$ python -q
>>> import numpy as np
>>> import numpy.linalg as la
>>> np.set_printoptions(precision=2, suppress=True, linewidth=120, floatmode="fixed")
>>> arr = np.load("w.npy")
>>> arr
array([[2, 3, 0, 0],
       [3, 0, 0, 0],
       [0, 0, 2, 3],
       [0, 0, 3, 0]])
>>> # equal to its transpose
>>> ev, vecs = la.eigh(arr)
>>> print(np.round(vecs.T @ arr @ vecs, 2) + 0)
[[-2.16  0.00  0.00  0.00]
 [ 0.00 -2.16  0.00  0.00]
 [ 0.00  0.00  4.16  0.00]
 [ 0.00  0.00  0.00  4.16]]
>>> np.unique(ev.round(6) + 0, return_counts=True)[1]
array([2, 2])
>>> print(la.eigvalsh(arr @ arr))
[ 4.68  4.68 17.32 17.32]
>>> feats = np.loadtxt("x.csv", delimiter=",")
>>> feats
array([[ -3.00,  -3.00,  -3.00,  -3.00,  -3.00,  -3.00,  -3.00],
       [ -3.00,  -6.00,  -6.00,  -6.00,  -6.00,  -6.00,  -6.00],
       [ -3.00,  -6.00,  -9.00,  -9.00,  -9.00,  -9.00,  -9.00],
       [ -3.00,  -6.00,  -9.00, -12.00, -12.00, -12.00, -12.00],
       [ -3.00,  -6.00,  -9.00, -12.00, -15.00, -15.00, -15.00],
       [ -3.00,  -6.00,  -9.00, -12.00, -15.00, -18.00, -18.00],
       [ -3.00,  -6.00,  -9.00, -12.00, -15.00, -18.00, -21.00]])
>>> # symmetric
>>> [round(float(la.det(feats[:i, :i])), 2) + 0 for i in range(1, 8)]
[-3.0, 9.0, -27.0, 81.0, -243.0, 729.0, -2187.0]
>>> round(la.eigvalsh(feats).min(), 2)
np.float64(-68.64)
>>> print(np.all(la.eigvalsh(feats) > 0))
False
>>> f = np.array([5, 1, 3, 6, 8, 0, 6])
>>> A2 = feats + np.outer(f, np.eye(7)[4])
>>> la.matrix_rank(la.inv(A2) - la.inv(feats), tol=1e-8)
np.int64(1)
>>> round(float(la.det(A2) / la.det(feats)), 2), np.round(1 + la.solve(feats, f)[4], 2)
(-2.33, np.float64(-2.33))
>>> print((feats + feats.T) / 2)
[[ -3.00  -3.00  -3.00  -3.00  -3.00  -3.00  -3.00]
 [ -3.00  -6.00  -6.00  -6.00  -6.00  -6.00  -6.00]
 [ -3.00  -6.00  -9.00  -9.00  -9.00  -9.00  -9.00]
 [ -3.00  -6.00  -9.00 -12.00 -12.00 -12.00 -12.00]
 [ -3.00  -6.00  -9.00 -12.00 -15.00 -15.00 -15.00]
 [ -3.00  -6.00  -9.00 -12.00 -15.00 -18.00 -18.00]
 [ -3.00  -6.00  -9.00 -12.00 -15.00 -18.00 -21.00]]
>>> np.allclose(feats @ feats.T, feats.T @ feats)
True
>>> print(feats @ feats)
[[  63.00  117.00  162.00  198.00  225.00  243.00  252.00]
 [ 117.00  225.00  315.00  387.00  441.00  477.00  495.00]
 [ 162.00  315.00  450.00  558.00  639.00  693.00  720.00]
 [ 198.00  387.00  558.00  702.00  810.00  882.00  918.00]
 [ 225.00  441.00  639.00  810.00  945.00 1035.00 1080.00]
 [ 243.00  477.00  693.00  882.00 1035.00 1143.00 1197.00]
 [ 252.00  495.00  720.00  918.00 1080.00 1197.00 1260.00]]
>>> round(np.abs(la.eigvals(feats)).max(), 2)
np.float64(68.64)
>>> round(float(la.det(feats)), 2)
-2187.0
>>> la.matrix_power(feats, 3)
array([[ -3780.00,  -7371.00, -10611.00, -13365.00, -15525.00, -17010.00, -17766.00],
       [ -7371.00, -14391.00, -20736.00, -26136.00, -30375.00, -33291.00, -34776.00],
       [-10611.00, -20736.00, -29916.00, -37746.00, -43902.00, -48141.00, -50301.00],
       [-13365.00, -26136.00, -37746.00, -47682.00, -55512.00, -60912.00, -63666.00],
       [-15525.00, -30375.00, -43902.00, -55512.00, -64692.00, -71037.00, -74277.00],
       [-17010.00, -33291.00, -48141.00, -60912.00, -71037.00, -78057.00, -81648.00],
       [-17766.00, -34776.00, -50301.00, -63666.00, -74277.00, -81648.00, -85428.00]])
>>> np.allclose(feats, feats.T)
True
